$ python3 -q
>>> import numpy as np
>>> import numpy.linalg as la
>>> np.set_printoptions(precision=3, suppress=True, linewidth=120, sign=" ")
>>> mat = np.abs(np.array([[0, 2, 1], [2, 1, 2], [1, 2, 2]])) + np.eye(3)
>>> mat = mat / mat.sum(axis=1, keepdims=True)
>>> mat
array([[ 0.25 ,  0.5  ,  0.25 ],
       [ 0.333,  0.333,  0.333],
       [ 0.167,  0.333,  0.5  ]])
>>> # a transition matrix
>>> rng = np.random.default_rng(4636)
>>> z = rng.permutation(3)
>>> z
array([ 0,  2,  1])
>>> M2 = mat[z][:, z]
>>> np.allclose(M2, mat)
False
>>> round(float(la.det(M2)), 3), np.round(la.det(mat[z]), 3)
(-0.028, np.float64(0.028))
>>> la.matrix_power(mat, 2)
array([[ 0.271,  0.375,  0.354],
       [ 0.25 ,  0.389,  0.361],
       [ 0.236,  0.361,  0.403]])
>>> mat.sum(axis=1)
array([ 1.,  1.,  1.])
>>> mat @ np.ones(3)
array([ 1.,  1.,  1.])
>>> pr = np.eye(3)[0]
>>> for _ in range(6):
...     pr = pr @ mat
...     print(pr.round(3))
... 
[ 0.25  0.5   0.25]
[ 0.271  0.375  0.354]
[ 0.252  0.378  0.37 ]
[ 0.251  0.375  0.374]
[ 0.25   0.375  0.375]
[ 0.25   0.375  0.375]
>>> Q = mat.astype(float).copy()
>>> for j in range(3):
...     Q[:, j] -= Q[:, :j] @ (Q[:, :j].T @ Q[:, j])
...     Q[:, j] /= la.norm(Q[:, j])
... 
>>> np.round(Q.T @ Q, 3) + 0
array([[ 1.,  0.,  0.],
       [ 0.,  1.,  0.],
       [ 0.,  0.,  1.]])
>>> (mat - mat.T) / 2
array([[ 0.   ,  0.083,  0.042],
       [-0.083,  0.   ,  0.   ],
       [-0.042,  0.   ,  0.   ]])
>>> (mat + mat.T) / 2
array([[ 0.25 ,  0.417,  0.208],
       [ 0.417,  0.333,  0.333],
       [ 0.208,  0.333,  0.5  ]])
>>> np.allclose(mat @ mat.T, mat.T @ mat)
False
>>> mat @ mat
array([[ 0.271,  0.375,  0.354],
       [ 0.25 ,  0.389,  0.361],
       [ 0.236,  0.361,  0.403]])
>>> np.allclose(mat, mat.T)
False
>>> gram = mat.T @ mat
>>> la.eigvalsh(gram)[::-1]
array([ 1.033,  0.049,  0.015])
>>> la.svd(mat, compute_uv=False) ** 2
array([ 1.033,  0.049,  0.015])
>>> la.matrix_rank(gram)
np.int64(3)
>>> (mat @ mat.T).shape
(3, 3)
>>> gram
array([[ 0.201,  0.292,  0.257],
       [ 0.292,  0.472,  0.403],
       [ 0.257,  0.403,  0.424]])
